$ python3 -q
>>> import numpy as np
>>> import numpy.linalg as la
>>> np.set_printoptions(suppress=True, linewidth=100)
>>> m1 = np.load("data.npy")
>>> m1
array([[1, 0, 2, 2, 1, 0, 2, 0, 1],
       [0, 1, 0, 2, 2, 1, 0, 2, 0],
       [2, 0, 1, 0, 2, 2, 1, 0, 2],
       [2, 2, 0, 1, 0, 2, 2, 1, 0],
       [1, 2, 2, 0, 1, 0, 2, 2, 1],
       [0, 1, 2, 2, 0, 1, 0, 2, 2],
       [2, 0, 1, 2, 2, 0, 1, 0, 2],
       [0, 2, 0, 1, 2, 2, 0, 1, 0],
       [1, 0, 2, 0, 1, 2, 2, 0, 1]])
>>> # symmetric
>>> [round(float(la.det(m1[:i, :i])), 2) + 0 for i in range(1, 10)]
[1.0, 1.0, -3.0, 5.0, 88.0, 204.0, -496.0, 1040.0, 0.0]
>>> rk = la.matrix_rank(m1)
>>> rk
np.int64(8)
>>> N = la.svd(m1)[2][rk:].T
>>> la.matrix_rank(m1.T @ m1), la.matrix_rank(m1 @ m1.T)
(np.int64(8), np.int64(8))
>>> N.shape
(9, 1)
>>> np.round(N[:, 0] / N[np.abs(N[:, 0]).round(6).argmax(), 0], 1) + 0
array([ 1.,  0.,  1.,  0.,  0.,  0., -1.,  0., -1.])
>>> left, sv, Vh = la.svd(m1)
>>> np.argmax(sv[:-1] / (sv[1:] + 1e-6)) + 1
np.int64(8)
>>> Y = left[:, :8] @ np.diag(sv[:8]) @ Vh[:8]
>>> np.round(la.norm(m1 - Y, 2), 1), round(sv[8], 1)
(np.float64(0.0), np.float64(0.0))
>>> la.matrix_rank(m1, rtol=0.05)
np.int64(8)
>>> round(float(np.abs(m1 - Y).max()), 1)
0.0
>>> print(Y.round(1) + 0)
[[1. 0. 2. 2. 1. 0. 2. 0. 1.]
 [0. 1. 0. 2. 2. 1. 0. 2. 0.]
 [2. 0. 1. 0. 2. 2. 1. 0. 2.]
 [2. 2. 0. 1. 0. 2. 2. 1. 0.]
 [1. 2. 2. 0. 1. 0. 2. 2. 1.]
 [0. 1. 2. 2. 0. 1. 0. 2. 2.]
 [2. 0. 1. 2. 2. 0. 1. 0. 2.]
 [0. 2. 0. 1. 2. 2. 0. 1. 0.]
 [1. 0. 2. 0. 1. 2. 2. 0. 1.]]
>>> la.matrix_rank(Y)
np.int64(8)
